$ python -q
>>> import numpy as np
>>> np.set_printoptions(precision=3, suppress=True, linewidth=200, legacy="1.25")
>>> rnd = lambda a: np.round(a, 3) + 0
>>> A = np.load("layer17.npy")
>>> A
array([[-0.2,  0. ,  0.7, -0.2, -0.6,  0.8,  1.9, -0.1],
       [ 0.4,  0.6,  0.3,  0.6, -0.1, -0.3, -1. ,  0.4],
       [-1.5, -0.6,  2.5, -0.7,  1. ,  0.8,  1.3, -0.6]])
>>> t3 = np.stack([A, 2 * A, A[::-1]])
>>> rnd(np.einsum("bij,cij->bc", t3, t3))
array([[20.46, 40.92, 11.75],
       [40.92, 81.84, 23.5 ],
       [11.75, 23.5 , 20.46]])
>>> np.linalg.matrix_rank(t3.reshape(3, -1))
2
>>> rnd(t3.sum(axis=0))
array([[-2.1, -0.6,  4.6, -1.3, -0.8,  3.2,  7. , -0.9],
       [ 1.6,  2.4,  1.2,  2.4, -0.4, -1.2, -4. ,  1.6],
       [-4.7, -1.8,  8.2, -2.3,  2.4,  3.2,  5.8, -1.9]])
>>> K = np.loadtxt("data.csv", delimiter=",")
>>> K
array([[ 2.,  3.,  4.,  5.,  6.,  7.],
       [ 8.,  9., 10., 11., 12., 13.],
       [14., 15., 16., 17., 18., 19.],
       [20., 21., 22., 23., 24., 25.],
       [26., 27., 28., 29., 30., 31.]])
>>> A2 = K[0, 0] * K[1:] - np.outer(K[1:, 0], K[0])
>>> print(A2)
[[   0.   -6.  -12.  -18.  -24.  -30.]
 [   0.  -12.  -24.  -36.  -48.  -60.]
 [   0.  -18.  -36.  -54.  -72.  -90.]
 [   0.  -24.  -48.  -72.  -96. -120.]]
>>> K[:, 0] / K[0, 0]
array([ 1.,  4.,  7., 10., 13.])
>>> np.flatnonzero(~A2.round(6).any(axis=1))
array([], dtype=int64)
>>> f = np.array([2, -2, -2])
>>> print(np.convolve(A2[3], f))
[  0. -48. -48.   0.  48.  96. 432. 240.]
